$ python -q
>>> import numpy as np
>>> import numpy.linalg as la
>>> np.set_printoptions(precision=2, suppress=True, linewidth=100, sign=" ")
>>> f = np.array([1, 0, 1])
>>> rng = np.random.default_rng(246)
>>> F = np.outer(rng.normal(size=10), f) + 0.05 * rng.normal(size=(10, 3))
>>> F
array([[-0.07, -0.05,  0.01],
       [-0.51,  0.08, -0.49],
       [-0.66, -0.02, -0.62],
       [ 1.6 , -0.11,  1.6 ],
       [ 0.15, -0.06,  0.11],
       [-0.83,  0.01, -0.83],
       [ 1.21, -0.02,  1.26],
       [-0.72,  0.02, -0.82],
       [ 0.01,  0.03,  0.05],
       [-0.5 ,  0.01, -0.45]])
>>> cen = (F - F.mean(axis=0)) / F.std(axis=0)
>>> cen.std(axis=0)
array([ 1.,  1.,  1.])
>>> np.argwhere(np.abs(cen) > 2)
array([[ 3,  0],
       [ 3,  2]])
>>> beta = la.lstsq(np.delete(cen, 1, axis=1), cen[:, 1])[0]
>>> round(float(1 - np.var(cen[:, 1] - np.delete(cen, 1, axis=1) @ beta)), 2)
0.44
>>> cen = F - F.mean(axis=0)
>>> left, s, Vh = la.svd(cen, full_matrices=False)
>>> np.abs(Vh[-1])
array([ 0.64,  0.48,  0.61])
>>> np.abs(Vh[0]).argmax()
np.int64(2)
>>> cen = F - F.mean(axis=0)
>>> vecs = la.svd(cen)[2][:1]
>>> out = cen - cen @ vecs.T @ vecs
>>> la.norm(out, axis=1).round(6).argmax()
np.int64(7)
>>> (cen @ vecs.T).std(axis=0)
array([ 1.12])
>>> np.round(np.diag(vecs.T @ vecs), 2) + 0
array([ 0.49,  0.  ,  0.51])
>>> np.cov(cen @ vecs.T, rowvar=False)
array( 1.4)
>>> out.std(axis=0)
array([ 0.02,  0.04,  0.02])
>>> f = np.array([0, 0, -2])
>>> print(np.array([np.convolve(row, f, "same") for row in F]))
[[ 0.    0.15  0.09]
 [ 0.    1.02 -0.16]
 [ 0.    1.31  0.04]
 [ 0.   -3.2   0.22]
 [ 0.   -0.31  0.13]
 [ 0.    1.67 -0.02]
 [ 0.   -2.41  0.04]
 [ 0.    1.44 -0.04]
 [ 0.   -0.02 -0.06]
 [ 0.    1.   -0.01]]
>>> np.convolve(F[4], f)
array([ 0.  ,  0.  , -0.31,  0.13, -0.22])
>>> left, s, Vh = la.svd(F)
>>> s
array([ 3.55,  0.13,  0.11])
>>> out = left[:, :1] @ np.diag(s[:1]) @ Vh[:1]
>>> round(np.abs(F - out).max(), 2)
np.float64(0.06)
>>> out.round(2) + 0
array([[-0.03,  0.  , -0.03],
       [-0.5 ,  0.02, -0.51],
       [-0.63,  0.03, -0.64],
       [ 1.59, -0.07,  1.61],
       [ 0.13, -0.01,  0.13],
       [-0.83,  0.03, -0.84],
       [ 1.22, -0.05,  1.24],
       [-0.77,  0.03, -0.78],
       [ 0.03,  0.  ,  0.03],
       [-0.47,  0.02, -0.48]])
>>> la.matrix_rank(F, rtol=0.05)
np.int64(1)
>>> m1 = np.array([[0, 3, 0], [-3, 0, -8], [0, 8, 0]])
>>> x0 = np.array([-2, -1, 1])
>>> np.round(la.det(m1), 2)
np.float64(0.0)
>>> O = la.solve(np.eye(3) - m1, np.eye(3) + m1)
>>> np.round(O @ O.T, 2) + 0
array([[ 1.,  0.,  0.],
       [ 0.,  1.,  0.],
       [ 0.,  0.,  1.]])
>>> round(la.det(O), 2)
np.float64(1.0)
>>> Z = F[[3, 6]].astype(float)
>>> for _ in range(4):
...     labels = la.norm(F[:, None] - Z, axis=-1).argmin(axis=1)
...     Z = np.array([F[labels == j].mean(axis=0) for j in range(2)])
... 
>>> labels
array([ 1,  1,  1,  0,  1,  1,  0,  1,  1,  1])
>>> print(np.abs(Z[1] - Z[0]).argmax())
2
>>> np.bincount(labels)
array([ 2,  8])
>>> left, s, Vh = la.svd(m1, full_matrices=False)
>>> left.shape, s.shape, Vh.shape
((3, 3), (3,), (3, 3))
>>> np.cumsum(s ** 2) / np.sum(s ** 2)
array([ 0.5,  1. ,  1. ])
>>> np.round(left.T @ left, 2) + 0
array([[ 1.,  0.,  0.],
       [ 0.,  1.,  0.],
       [ 0.,  0.,  1.]])
>>> P = F @ la.solve(F.T @ F, F.T)
>>> print(np.allclose(P @ P, P))
True
>>> print(P @ F[:, 0])
[-0.07 -0.51 -0.66  1.6   0.15 -0.83  1.21 -0.72  0.01 -0.5 ]
>>> print(np.round(la.eigvalsh(P), 2) + 0)
[ 0.  0.  0.  0.  0.  0.  0.  1.  1.  1.]
>>> J = rng.normal(size=(27, 3)) + 3 * np.array([-1, 2, -3])
>>> print(J)
[[ -3.25   5.68 -10.68]
 [ -3.95   6.23  -9.89]
 [ -2.13   5.65  -7.98]
 [ -4.13   5.14  -9.08]
 [ -2.56   5.71  -9.12]
 [ -4.83   5.6   -9.71]
 [ -5.48   6.43  -9.01]
 [ -3.75   5.21  -9.59]
 [ -3.06   6.04  -7.66]
 [ -3.07   6.92  -6.38]
 [ -4.48   6.82  -8.26]
 [ -0.39   7.34  -7.34]
 [ -3.17   6.14  -9.56]
 [ -1.11   7.48  -9.14]
 [ -2.26   7.08  -7.75]
 [ -2.25   7.46  -9.61]
 [ -1.85   3.45  -8.68]
 [ -2.2    6.62  -8.62]
 [ -3.49   5.75  -8.16]
 [ -3.45   6.22  -7.  ]
 [ -3.58   5.67  -8.48]
 [ -2.5    7.23 -10.03]
 [ -2.82   6.29  -9.31]
 [ -2.47   4.59  -9.57]
 [ -1.32   6.78  -8.59]
 [ -3.18   7.31 -10.5 ]
 [ -3.2    5.68  -9.1 ]]
>>> cen = J - J.mean(axis=0)
>>> vecs = la.svd(cen)[2][:1]
>>> out = cen - cen @ vecs.T @ vecs
>>> la.norm(out, axis=1).round(6).argmax()
np.int64(16)
>>> (cen @ vecs.T).std(axis=0)
array([ 1.22])
>>> print(np.diag(vecs.T @ vecs))
[ 0.61  0.14  0.25]
>>> M = np.array([[2.3, 1.4, 1.0, -0.8],
...     [0.3, 0.2, 0.3, -1.7],
...     [0.7, -0.2, 1.0, -1.5],
...     [1.5, -0.5, -0.8, -0.2]])
>>> M[1] = M[2] + 0.3 * rng.normal(size=4)
>>> M
array([[ 2.3 ,  1.4 ,  1.  , -0.8 ],
       [ 0.51, -0.22,  0.85, -1.63],
       [ 0.7 , -0.2 ,  1.  , -1.5 ],
       [ 1.5 , -0.5 , -0.8 , -0.2 ]])
>>> x0 = np.array([-1, -3, 1, 0])
>>> rhs = M @ x0
>>> rhs
array([-5.5,  1. ,  0.9, -0.8])
>>> la.solve(M, rhs + M[:, 3])
array([-1., -3.,  1.,  1.])
>>> np.round(la.solve(M, M[:, 2]), 2) + 0
array([ 0.,  0.,  1.,  0.])
>>> np.round(la.solve(M, rhs), 2) + 0
array([-1., -3.,  1.,  0.])
>>> np.round(np.einsum("ii->", M), 2)
np.float64(2.88)
>>> round(float(la.det(M.T)), 2)
-1.49
>>> np.poly(M)
array([ 1.  , -2.88, -1.09,  8.88, -1.49])
>>> round(la.eigvals(M).sum().real, 2)
np.float64(2.88)
>>> P = np.triu(np.array([[3, 1, 2, 3], [3, 3, 2, 3], [2, 3, 0, 0], [0, 0, 1, 1]]), 1) + np.eye(4)
>>> out = P @ M @ la.inv(P)
>>> print(P @ M - M @ P)
[[  6.41  -4.42  -6.95 -16.33]
 [  5.9   -2.41  -0.98  -4.47]
 [  0.    -0.7   -1.    -1.5 ]
 [  0.    -1.5   -2.    -3.  ]]
>>> la.matrix_rank(out)
np.int64(4)
>>> np.argsort(-la.norm(M, axis=0).round(6), kind="stable")[:3]
array([ 0,  3,  2])
>>> print(round(np.log10(la.cond(M))))
1
>>> out = np.array([[3, -2, 2], [2, 1, -1], [-1, -2, 1]])
>>> mat = out - out.T
>>> mat
array([[ 0, -4,  3],
       [ 4,  0,  1],
       [-3, -1,  0]])
>>> # antisymmetric, zero diagonal
>>> left, s, Vh = la.svd(mat)
>>> s.round(2) + 0
array([ 5.1,  5.1,  0. ])
>>> print(np.argmax(s[:-1] / (s[1:] + 1e-6)) + 1)
2
>>> out = left[:, :2] @ np.diag(s[:2]) @ Vh[:2]
>>> la.matrix_rank(out)
np.int64(2)
>>> np.round(la.norm(mat - out, 2), 2), np.round(s[2], 2)
(np.float64(0.0), np.float64(0.0))
>>> rank = la.matrix_rank(mat)
>>> print(rank)
2
>>> ns = la.svd(mat)[2][rank:].T
>>> ns @ ns.T
array([[ 0.04, -0.12, -0.15],
       [-0.12,  0.35,  0.46],
       [-0.15,  0.46,  0.62]])
>>> ns[:, 0] / ns[np.abs(ns[:, 0]).round(6).argmax(), 0]
array([-0.25,  0.75,  1.  ])
>>> np.allclose(mat @ ns, 0)
True
>>> la.matrix_rank(mat.T @ mat), la.matrix_rank(mat @ mat.T)
(np.int64(2), np.int64(2))
>>> [int(la.matrix_rank(np.delete(mat, i, axis=0))) for i in range(3)]
[2, 2, 2]
>>> out = np.array([[1, -2], [1, -2]])
>>> Z = np.kron(out, mat)
>>> Z
array([[ 0, -4,  3,  0,  8, -6],
       [ 4,  0,  1, -8,  0, -2],
       [-3, -1,  0,  6,  2,  0],
       [ 0, -4,  3,  0,  8, -6],
       [ 4,  0,  1, -8,  0, -2],
       [-3, -1,  0,  6,  2,  0]])
>>> print(round(float(la.norm(Z, 2)), 2), np.round(la.norm(out, 2) * la.norm(mat, 2), 2))
16.12 16.12
>>> out = mat / la.norm(mat, axis=1, keepdims=True)
>>> G = out @ out.T
>>> G
array([[ 1.  ,  0.15,  0.25],
       [ 0.15,  1.  , -0.92],
       [ 0.25, -0.92,  1.  ]])
>>> print(la.norm(out, axis=1))
[ 1.  1.  1.]
>>> G[0]
array([ 1.  ,  0.15,  0.25])
>>> (np.abs(G) > 0.9).astype(int)
array([[ 1,  0,  0],
       [ 0,  1,  1],
       [ 0,  1,  1]])
>>> E = np.maximum(np.array([[6, 8],
...     [8, 6],
...     [4, 5],
...     [6, 1],
...     [4, 0],
...     [6, 8],
...     [1, 2],
...     [8, 5],
...     [7, 5],
...     [0, 3],
...     [5, 7],
...     [1, 3],
...     [1, 7],
...     [0, 1],
...     [7, 8],
...     [1, 8],
...     [9, 9],
...     [4, 1],
...     [3, 1]]) @ np.array([[4, 5, 3], [5, 4, 5]]) + np.array([3, 3, 1]), 0)
>>> E
array([[ 67,  65,  59],
       [ 65,  67,  55],
       [ 44,  43,  38],
       [ 32,  37,  24],
       [ 19,  23,  13],
       [ 67,  65,  59],
       [ 17,  16,  14],
       [ 60,  63,  50],
       [ 56,  58,  47],
       [ 18,  15,  16],
       [ 58,  56,  51],
       [ 22,  20,  19],
       [ 42,  36,  39],
       [  8,   7,   6],
       [ 71,  70,  62],
       [ 47,  40,  44],
       [ 84,  84,  73],
       [ 24,  27,  18],
       [ 20,  22,  15]])
>>> Z = E[[18, 16]].astype(float)
>>> for _ in range(7):
...     labels = la.norm(E[:, None] - Z, axis=-1).argmin(axis=1)
...     Z = np.array([E[labels == j].mean(axis=0) for j in range(2)])
... 
>>> labels
array([ 1,  1,  0,  0,  0,  1,  0,  1,  1,  0,  1,  0,  0,  0,  1,  0,  1,  0,  0])
>>> Z[1] - Z[0]
array([ 39.36,  40.  ,  34.64])
>>> np.abs(Z[1] - Z[0]).argmax()
np.int64(1)
>>> print(np.bincount(labels))
[ 11   8]
>>> P = E @ la.solve(E.T @ E, E.T)
>>> np.allclose(P @ P, P)
True
>>> np.round(la.eigvalsh(P), 2) + 0
array([ 0.,  0.,  0.,  0.,  0.,  0.,  0.,  0.,  0.,  0.,  0.,  0.,  0.,  0.,  0.,  0.,  1.,  1.,
        1.])
>>> round(np.trace(P), 2)
np.float64(3.0)
>>> np.diag(P)
array([ 0.12,  0.14,  0.05,  0.22,  0.21,  0.12,  0.13,  0.15,  0.11,  0.17,  0.09,  0.12,  0.23,
        0.19,  0.14,  0.29,  0.24,  0.15,  0.13])
>>> G = np.cov(E, rowvar=False)
>>> np.argsort(-E.std(axis=0).round(6), kind="stable")
array([ 0,  1,  2])
>>> np.polyfit(E[:, 0], E[:, 1], 1)
array([ 0.99,  0.23])
>>> np.round(la.eigvalsh(G)[::-1], 2) + 0
array([ 1443.77,    12.26,     0.  ])
>>> labels = E[:, 1] > np.median(E[:, 1])
>>> f = E[labels].mean(axis=0) - E[~labels].mean(axis=0)
>>> f
array([ 38.66,  39.14,  34.09])
>>> ((E - E.mean(axis=0)) @ f > 0).astype(int)
array([ 1,  1,  1,  0,  0,  1,  0,  1,  1,  0,  1,  0,  0,  0,  1,  1,  1,  0,  0])
>>> np.argsort(-np.abs(f).round(6), kind="stable")
array([ 1,  0,  2])
>>> cen = E - E.mean(axis=0)
>>> left, s, Vh = la.svd(cen, full_matrices=False)
>>> print(Vh[0] * np.sign(Vh[0, np.abs(Vh[0]).argmax()]))
[ 0.6   0.59  0.54]
>>> arr = np.load("w.npy")
>>> print(arr)
[[ 1  1  0  1]
 [ 2  4  1  1]
 [-1  2 -2  2]
 [-2  1  1 -4]]
>>> left, s, Vh = la.svd(arr)
>>> np.argmax(s[:-1] / (s[1:] + 1e-6)) + 1
np.int64(3)
>>> s
array([ 5.67,  4.37,  2.96,  0.11])
>>> out = left[:, :3] @ np.diag(s[:3]) @ Vh[:3]
>>> print(la.matrix_rank(arr, rtol=0.05))
3
>>> out
array([[ 0.94,  1.  ,  0.07,  1.05],
       [ 2.02,  4.  ,  0.98,  0.99],
       [-1.  ,  2.  , -2.  ,  2.  ],
       [-2.01,  1.  ,  1.01, -3.99]])
>>> round(la.norm(arr - out) / la.norm(arr), 2)
np.float64(0.01)
>>> X = np.load("mat.npy")
>>> X
array([[ 0.2 , -0.6 ,  1.93],
       [-0.2 , -0.6 ,  1.92],
       [ 1.3 , -0.9 ,  2.8 ],
       [ 0.8 ,  1.8 , -5.51],
       [ 2.5 ,  0.6 , -1.69],
       [ 1.3 ,  1.3 , -4.01],
       [-0.1 ,  0.2 , -0.52],
       [-0.4 , -0.7 ,  2.01],
       [ 0.1 ,  0.  ,  0.13],
       [ 1.  , -1.4 ,  4.06],
       [-0.5 , -1.  ,  2.98],
       [-1.3 ,  0.2 , -0.81],
       [ 1.9 , -1.3 ,  3.85],
       [ 1.  ,  0.8 , -2.4 ],
       [ 1.4 , -1.  ,  3.11],
       [ 0.4 , -0.3 ,  0.91]])
>>> labels = X[:, 1] > np.median(X[:, 1])
>>> f = X[labels].mean(axis=0) - X[~labels].mean(axis=0)
>>> ((X - X.mean(axis=0)) @ f > 0).astype(int)
array([ 0,  0,  0,  1,  1,  1,  1,  0,  1,  0,  0,  1,  0,  1,  0,  0])
>>> cen = X - X.mean(axis=0)
>>> left, s, Vh = la.svd(cen, full_matrices=False)
>>> np.abs(Vh[0]).argmax()
np.int64(2)
>>> np.abs(Vh[-1])
array([ 0.01,  0.95,  0.31])
>>> la.matrix_rank(cen)
np.int64(3)
>>> Vh[0] * np.sign(Vh[0, np.abs(Vh[0]).argmax()])
array([-0.03, -0.31,  0.95])
